$ python3 -q
>>> import numpy as np
>>> np.set_printoptions(suppress=True, linewidth=160)
>>> X = np.load("x.npy")
>>> X
array([[ 0.811, -0.251,  1.901],
       [-0.558,  0.041, -1.335],
       [-0.403,  0.06 , -1.297],
       [ 1.2  , -0.103,  2.495],
       [-1.117, -0.047, -2.161],
       [ 1.523,  0.081,  3.517],
       [-1.6  ,  0.012, -3.112],
       [ 2.342, -0.133,  4.655],
       [-0.527,  0.063, -1.321],
       [ 0.543, -0.12 ,  1.161],
       [-0.371, -0.091, -1.116],
       [-1.622, -0.095, -3.179],
       [-0.414, -0.022, -0.657],
       [-0.845, -0.021, -1.58 ],
       [ 1.092, -0.007,  1.865],
       [ 0.861, -0.039,  2.004],
       [ 0.979, -0.234,  2.382],
       [ 0.972,  0.022,  1.622],
       [-0.694,  0.077, -1.32 ],
       [ 0.877,  0.086,  2.001],
       [ 2.219,  0.122,  4.171],
       [-0.816,  0.086, -1.811],
       [-0.989,  0.009, -2.255],
       [-0.418,  0.058, -0.708],
       [-0.61 , -0.082, -1.439],
       [ 1.139,  0.115,  2.412]])
>>> cen = X - X.mean(axis=0)
>>> vecs = np.linalg.svd(cen)[2][:1]
>>> out = cen - cen @ vecs.T @ vecs
>>> np.round(np.cov(cen @ vecs.T, rowvar=False), 3)
np.float64(6.562)
>>> np.round((cen @ vecs.T).std(axis=0), 3)
array([2.512])
>>> np.round(out.std(axis=0), 3)
array([0.098, 0.098, 0.047])
>>> lab = X[:, 0] > np.median(X[:, 0])
>>> u = X[lab].mean(axis=0) - X[~lab].mean(axis=0)
>>> np.round((((X - X.mean(axis=0)) @ u > 0) == lab).mean(), 3)
np.float64(0.962)
>>> u.round(3)
array([ 1.908, -0.053,  3.942])
>>> np.argsort(-np.abs(u).round(6), kind="stable")
array([2, 0, 1])
>>> lab.astype(int)
array([1, 0, 0, 1, 0, 1, 0, 1, 0, 1, 1, 0, 0, 0, 1, 1, 1, 1, 0, 1, 1, 0, 0, 0, 0, 1])
>>> ((X - X.mean(axis=0)) @ u > 0).astype(int)
array([1, 0, 0, 1, 0, 1, 0, 1, 0, 1, 0, 0, 0, 0, 1, 1, 1, 1, 0, 1, 1, 0, 0, 0, 0, 1])
>>> t = np.radians(30)
>>> Rm = np.eye(3)
>>> Rm[0, 0] = Rm[2, 2] = np.cos(t)
>>> Rm[0, 2], Rm[2, 0] = -np.sin(t), np.sin(t)
>>> Rm.round(3)
array([[ 0.866,  0.   , -0.5  ],
       [ 0.   ,  1.   ,  0.   ],
       [ 0.5  ,  0.   ,  0.866]])
>>> out = X @ Rm.T
>>> np.round(np.abs(out - X).max(axis=0), 3)
array([2.641, 0.   , 0.551])
>>> np.round(np.linalg.svd(X, compute_uv=False), 3), np.round(np.linalg.svd(out, compute_uv=False), 3)
(array([12.898,  0.598,  0.453]), array([12.898,  0.598,  0.453]))
>>> round(np.linalg.norm(Rm) ** 2 / np.linalg.norm(Rm, 2) ** 2, 3)
np.float64(3.0)
>>> np.round(np.linalg.norm(Rm, axis=1), 3)
array([1., 1., 1.])
>>> np.round(np.linalg.norm(Rm[2], 1), 3), round(float(np.linalg.norm(Rm[2], np.inf)), 3)
(np.float64(1.366), 0.866)
>>> np.linalg.norm(Rm, axis=1).argmax()
np.int64(0)
>>> round(float(np.linalg.norm(Rm, "nuc")), 3)
3.0
>>> round(float(Rm[2] @ Rm[0]), 3)
-0.0
>>> cen = X - X.mean(axis=0)
>>> U, sigma, vt = np.linalg.svd(cen, full_matrices=False)
>>> np.linalg.matrix_rank(cen)
np.int64(3)
>>> np.abs(U[:, 0]).argmax()
np.int64(7)
>>> np.round(np.abs(vt[-1]), 3)
array([0.505, 0.827, 0.248])
>>> np.round(vt[0] * np.sign(vt[0, np.abs(vt[0]).argmax()]), 3)
array([ 0.436, -0.004,  0.9  ])
>>> round((sigma ** 2).sum() ** 2 / (sigma ** 4).sum(), 3)
np.float64(1.007)
>>> K = np.load("w.npy")
>>> K
array([[-1.,  1.,  0.],
       [ 0., -1.,  1.],
       [ 0.,  0., -1.]])
>>> # triangular: eigenvalues sit on the diagonal
>>> np.round(np.linalg.matrix_power(K - np.diag(np.diag(K)), 3), 3)
array([[0., 0., 0.],
       [0., 0., 0.],
       [0., 0., 0.]])
>>> np.round(np.sort(np.linalg.eigvals(K)), 3)
array([-1., -1., -1.])
>>> [int(np.linalg.matrix_rank(np.linalg.matrix_power(K, p))) for p in range(1, 4)]
[3, 3, 3]
>>> evals, vecs = np.linalg.eig(K)
>>> K @ vecs[:, 0] - evals[0] * vecs[:, 0]
array([0., 0., 0.])
>>> np.round(np.sort(np.linalg.eigvals(np.linalg.inv(K))), 3)
array([-1., -1., -1.])
>>> np.prod(evals)
np.float64(-1.0)
>>> W1 = np.array([[9, 0, 9, 8], [7, 2, 4, 7], [6, 1, 3, 9]])
>>> b = np.array([2, 0, 0, 3])
>>> hid = np.maximum(K @ W1 + b, 0)
>>> np.linalg.matrix_rank(hid)
np.int64(2)
>>> hid
array([[0., 2., 0., 2.],
       [1., 0., 0., 5.],
       [0., 0., 0., 0.]])
>>> np.round((hid > 0).mean(axis=0), 3)
array([0.333, 0.333, 0.   , 0.667])
>>> Z = np.array([[2, -2], [-1, 2], [0, -2], [2, 1]])
>>> W1 @ Z
array([[ 34, -28],
       [ 26, -11],
       [ 29,  -7]])
>>> hid @ Z
array([[ 2.,  6.],
       [12.,  3.],
       [ 0.,  0.]])
>>> E = np.load("m.npy")
>>> E
array([[-2, -2, -2, -2],
       [-2, -4, -4, -4],
       [-2, -4, -6, -6],
       [-2, -4, -6, -8]])
>>> # symmetric, so the eigenvalues are real
>>> out = E[0, 0] * E[1:] - np.outer(E[1:, 0], E[0])
>>> out
array([[ 0,  4,  4,  4],
       [ 0,  4,  8,  8],
       [ 0,  4,  8, 12]])
>>> np.linalg.matrix_rank(out), np.linalg.matrix_rank(E)
(np.int64(3), np.int64(4))
>>> u = np.array([-2, -3])
>>> np.convolve(E[2], u)
array([ 4, 14, 24, 30, 18])
>>> np.cross(E[2, :3], E[3, :3])
array([0, 0, 0])
>>> np.correlate(E[2], E[3], "full")
array([ 16,  44,  80, 104,  68,  36,  12])
>>> out = E / np.linalg.norm(E, axis=1, keepdims=True)
>>> cov = out @ out.T
>>> (cov - 2 * np.eye(4)).round(6).argmax(axis=1)
array([1, 2, 3, 2])
>>> round(float(np.degrees(np.arccos(np.clip(cov[1, 0], -1, 1)))), 3)
13.898
>>> J = np.loadtxt("case18.csv", delimiter=",")
>>> J
array([[ 2.47 ,  4.326, -1.09 , -7.543],
       [-7.392,  3.418,  2.377, -0.519],
       [-2.371, -3.615, -8.194, -2.374]])
>>> W1 = np.array([[0, 0], [0, 2], [-1, 0], [-3, 3]])
>>> b = np.array([3, 0])
>>> hid = np.maximum(J @ W1 + b, 0)
>>> np.round((hid > 0).mean(axis=0), 3)
array([1.   , 0.333])
>>> Z = np.array([[1, 1], [1, 1]])
>>> W1 @ Z
array([[ 0,  0],
       [ 2,  2],
       [-1, -1],
       [ 0,  0]])
>>> np.round(hid @ Z, 3)
array([[26.719, 26.719],
       [ 7.459,  7.459],
       [18.316, 18.316]])
>>> T = np.stack([J, -3 * J, J[::-1]])
>>> np.linalg.matrix_rank(T.reshape(3, -1))
np.int64(2)
>>> W0 = np.loadtxt("test1.csv", delimiter=",")
>>> W0
array([[-5., -4.,  1.],
       [ 0.,  0.,  4.],
       [ 0.,  0.,  0.]])
>>> # null space of dimension 1
>>> W0.shape
(3, 3)
>>> np.unravel_index(np.abs(W0).argmax(), W0.shape)
(np.int64(0), np.int64(0))
>>> W0 - W0[0]
array([[ 0.,  0.,  0.],
       [ 5.,  4.,  3.],
       [ 5.,  4., -1.]])
>>> np.linalg.matrix_rank(W0)
np.int64(2)
>>> np.abs(W0).max()
np.float64(5.0)
>>> U, sigma, vt = np.linalg.svd(W0)
>>> vecs = vt[:(sigma > 1e-8).sum()]
>>> rng = np.random.default_rng(837)
>>> x = W0[0] + 5 * W0[2] + rng.integers(2) * np.eye(3)[1]
>>> x
array([-5., -4.,  1.])
>>> np.round(vecs.T @ vecs, 3) + 0
array([[0.61 , 0.488, 0.   ],
       [0.488, 0.39 , 0.   ],
       [0.   , 0.   , 1.   ]])
>>> np.allclose(vecs.T @ vecs @ x, x)
True
>>> np.abs(np.diag(np.linalg.qr(W0)[1])) > 1e-9
array([ True, False, False])
>>> np.round(W0 @ np.linalg.pinv(W0) @ W0, 3) + 0
array([[-5., -4.,  1.],
       [ 0.,  0.,  4.],
       [ 0.,  0.,  0.]])
>>> round(np.trace(np.linalg.pinv(W0) @ W0), 3)
np.float64(2.0)
>>> np.linalg.lstsq(W0[:-1].T, W0[-1])[2]
np.int32(2)
>>> np.unique(W0.round(6), axis=0).shape
(3, 3)
>>> out = np.array([[1, -2], [1, 0]])
>>> Z = np.array([[3, 4], [-5, 3]])
>>> arr = np.kron(out, Z)
>>> arr
array([[ 3,  4, -6, -8],
       [-5,  3, 10, -6],
       [ 3,  4,  0,  0],
       [-5,  3,  0,  0]])
>>> out = np.array([[3, -1, -3], [3, -3, -1]])
>>> Z = np.kron(out, arr)
>>> np.round(np.linalg.norm(Z, 2), 3), round(np.linalg.norm(out, 2) * np.linalg.norm(arr, 2), 3)
(np.float64(78.833), np.float64(78.833))
>>> u = np.array([-2, -2, 0])
>>> np.array([np.convolve(row, u, "same") for row in arr])
array([[-14,   4,  28,  16],
       [  4, -26,  -8,  12],
       [-14,  -8,   0,   0],
       [  4,  -6,   0,   0]])
>>> np.cross(arr[2, :3], arr[0, :3])
array([-24,  18,   0])
>>> mat = np.eye(4, dtype=int)[rng.permutation(4)] * np.array([2, 0, 2, 3])
>>> mat
array([[0, 0, 0, 3],
       [2, 0, 0, 0],
       [0, 0, 0, 0],
       [0, 0, 2, 0]])
>>> # null space of dimension 1
>>> np.round(mat @ np.linalg.pinv(mat) @ mat, 3)
array([[0., 0., 0., 3.],
       [2., 0., 0., 0.],
       [0., 0., 0., 0.],
       [0., 0., 2., 0.]])
>>> U, sigma, vt = np.linalg.svd(W0)
>>> sigma.round(3)
array([6.527, 3.924, 0.   ])
>>> np.argmax(sigma[:-1] / (sigma[1:] + 1e-6)) + 1
np.int64(2)
>>> out = U[:, :2] @ np.diag(sigma[:2]) @ vt[:2]
>>> round(np.linalg.norm(W0 - out) / np.linalg.norm(W0), 3)
np.float64(0.0)
>>> np.linalg.matrix_rank(out)
np.int64(2)
>>> np.linalg.matrix_rank(W0, rtol=0.05)
np.int64(2)
>>> rank = np.linalg.matrix_rank(mat)
>>> rank
np.int64(3)
>>> N = np.linalg.svd(mat)[2][rank:].T
>>> np.allclose(mat @ N, 0)
True
>>> [int(np.linalg.matrix_rank(mat[:, :j + 1])) for j in range(4)]
[1, 1, 2, 3]
>>> [int(np.linalg.matrix_rank(mat[:i])) for i in range(1, len(mat) + 1)]
[1, 2, 2, 3]
>>> N @ N.T
array([[0., 0., 0., 0.],
       [0., 1., 0., 0.],
       [0., 0., 0., 0.],
       [0., 0., 0., 0.]])
>>> [int(np.linalg.matrix_rank(np.delete(mat, i, axis=0))) for i in range(4)]
[2, 2, 3, 2]
>>> U, sigma, vt = np.linalg.svd(mat)
>>> vecs = vt[:(sigma > 1e-8).sum()]
>>> x = mat[3] + 4 * mat[0] + rng.integers(2) * np.eye(4)[1]
>>> x
array([ 0.,  0.,  2., 12.])
>>> np.linalg.matrix_rank(np.vstack([mat, x]))
np.int64(3)
>>> np.allclose(vecs.T @ vecs @ x, x)
True
>>> A = np.load("block12.npy")
>>> A
array([[-3., -1.,  0.],
       [-1., -3., -1.],
       [ 0., -1.,  9.]])
>>> x = np.array([2, 0, 2])
>>> target = A @ x
>>> target
array([-6., -4., 18.])
>>> np.round(np.linalg.solve(A.T, A[0]), 3) + 0
array([1., 0., 0.])
>>> np.round(np.linalg.solve(A, target), 3)
array([ 2., -0.,  2.])
>>> np.round(np.linalg.solve(A, A[:, 2]), 3)
array([-0., -0.,  1.])
